>>> import numpy as np
>>> np.set_printoptions(suppress=True, linewidth=160)
>>> f = np.array([-2, 2, 0, -2, 1, -2, -2, -3, 1, -1, -3])
>>> X = np.array([np.roll(f, i) for i in range(11)])
>>> X
array([[-2,  2,  0, -2,  1, -2, -2, -3,  1, -1, -3],
       [-3, -2,  2,  0, -2,  1, -2, -2, -3,  1, -1],
       [-1, -3, -2,  2,  0, -2,  1, -2, -2, -3,  1],
       [ 1, -1, -3, -2,  2,  0, -2,  1, -2, -2, -3],
       [-3,  1, -1, -3, -2,  2,  0, -2,  1, -2, -2],
       [-2, -3,  1, -1, -3, -2,  2,  0, -2,  1, -2],
       [-2, -2, -3,  1, -1, -3, -2,  2,  0, -2,  1],
       [ 1, -2, -2, -3,  1, -1, -3, -2,  2,  0, -2],
       [-2,  1, -2, -2, -3,  1, -1, -3, -2,  2,  0],
       [ 0, -2,  1, -2, -2, -3,  1, -1, -3, -2,  2],
       [ 2,  0, -2,  1, -2, -2, -3,  1, -1, -3, -2]])
>>> (X - X.T) / 2
array([[ 0. ,  2.5,  0.5, -1.5,  2. ,  0. ,  0. , -2. ,  1.5, -0.5, -2.5],
       [-2.5,  0. ,  2.5,  0.5, -1.5,  2. ,  0. ,  0. , -2. ,  1.5, -0.5],
       [-0.5, -2.5,  0. ,  2.5,  0.5, -1.5,  2. ,  0. ,  0. , -2. ,  1.5],
       [ 1.5, -0.5, -2.5,  0. ,  2.5,  0.5, -1.5,  2. ,  0. ,  0. , -2. ],
       [-2. ,  1.5, -0.5, -2.5,  0. ,  2.5,  0.5, -1.5,  2. ,  0. ,  0. ],
       [ 0. , -2. ,  1.5, -0.5, -2.5,  0. ,  2.5,  0.5, -1.5,  2. ,  0. ],
       [ 0. ,  0. , -2. ,  1.5, -0.5, -2.5,  0. ,  2.5,  0.5, -1.5,  2. ],
       [ 2. ,  0. ,  0. , -2. ,  1.5, -0.5, -2.5,  0. ,  2.5,  0.5, -1.5],
       [-1.5,  2. ,  0. ,  0. , -2. ,  1.5, -0.5, -2.5,  0. ,  2.5,  0.5],
       [ 0.5, -1.5,  2. ,  0. ,  0. , -2. ,  1.5, -0.5, -2.5,  0. ,  2.5],
       [ 2.5,  0.5, -1.5,  2. ,  0. ,  0. , -2. ,  1.5, -0.5, -2.5,  0. ]])
>>> np.linalg.matrix_power(X, 2)
array([[-10,  14,  22,  11,  -2,  31,  20,  -5,  -1,  21,  20],
       [ 20, -10,  14,  22,  11,  -2,  31,  20,  -5,  -1,  21],
       [ 21,  20, -10,  14,  22,  11,  -2,  31,  20,  -5,  -1],
       [ -1,  21,  20, -10,  14,  22,  11,  -2,  31,  20,  -5],
       [ -5,  -1,  21,  20, -10,  14,  22,  11,  -2,  31,  20],
       [ 20,  -5,  -1,  21,  20, -10,  14,  22,  11,  -2,  31],
       [ 31,  20,  -5,  -1,  21,  20, -10,  14,  22,  11,  -2],
       [ -2,  31,  20,  -5,  -1,  21,  20, -10,  14,  22,  11],
       [ 11,  -2,  31,  20,  -5,  -1,  21,  20, -10,  14,  22],
       [ 22,  11,  -2,  31,  20,  -5,  -1,  21,  20, -10,  14],
       [ 14,  22,  11,  -2,  31,  20,  -5,  -1,  21,  20, -10]])
>>> np.trace(X)
np.int64(-22)
>>> np.allclose(X @ X.T, X.T @ X)
True
>>> X @ X
array([[-10,  14,  22,  11,  -2,  31,  20,  -5,  -1,  21,  20],
       [ 20, -10,  14,  22,  11,  -2,  31,  20,  -5,  -1,  21],
       [ 21,  20, -10,  14,  22,  11,  -2,  31,  20,  -5,  -1],
       [ -1,  21,  20, -10,  14,  22,  11,  -2,  31,  20,  -5],
       [ -5,  -1,  21,  20, -10,  14,  22,  11,  -2,  31,  20],
       [ 20,  -5,  -1,  21,  20, -10,  14,  22,  11,  -2,  31],
       [ 31,  20,  -5,  -1,  21,  20, -10,  14,  22,  11,  -2],
       [ -2,  31,  20,  -5,  -1,  21,  20, -10,  14,  22,  11],
       [ 11,  -2,  31,  20,  -5,  -1,  21,  20, -10,  14,  22],
       [ 22,  11,  -2,  31,  20,  -5,  -1,  21,  20, -10,  14],
       [ 14,  22,  11,  -2,  31,  20,  -5,  -1,  21,  20, -10]])
>>> W = np.array([[7, 7, 9, 2, 6],
...     [3, 7, 3, 5, 5],
...     [0, 1, 0, 8, 5],
...     [0, 0, 7, 9, 4],
...     [6, 8, 7, 2, 2],
...     [8, 3, 8, 0, 5],
...     [4, 1, 5, 0, 4],
...     [7, 4, 2, 9, 7],
...     [7, 5, 7, 4, 7],
...     [7, 0, 9, 2, 2],
...     [0, 2, 4, 6, 7]])
>>> beta = np.array([-3, 3, 3, 0, 1])
>>> H = np.maximum(X @ W + beta, 0)
>>> (H > 0).astype(int)
array([[0, 0, 0, 0, 0],
       [0, 0, 0, 0, 0],
       [0, 0, 0, 0, 0],
       [0, 1, 0, 0, 0],
       [0, 0, 0, 0, 0],
       [0, 0, 0, 0, 0],
       [0, 0, 0, 0, 0],
       [0, 0, 0, 0, 0],
       [0, 0, 0, 0, 0],
       [0, 0, 0, 0, 0],
       [0, 0, 0, 0, 0]])
>>> np.linalg.matrix_rank(H)
np.int64(1)
>>> C = np.array([[1, 2, 0], [1, 1, 2], [2, 0, 1], [2, 0, 0], [1, 1, 2]])
>>> (H @ C).round(6).argmax(axis=1)
array([0, 0, 0, 2, 0, 0, 0, 0, 0, 0, 0])
>>> W @ C
array([[42, 27, 35],
       [31, 18, 27],
       [22,  6, 12],
       [36,  4, 15],
       [34, 22, 27],
       [32, 24, 24],
       [19, 13, 15],
       [40, 25, 24],
       [41, 26, 31],
       [31, 16, 13],
       [29,  9, 22]])
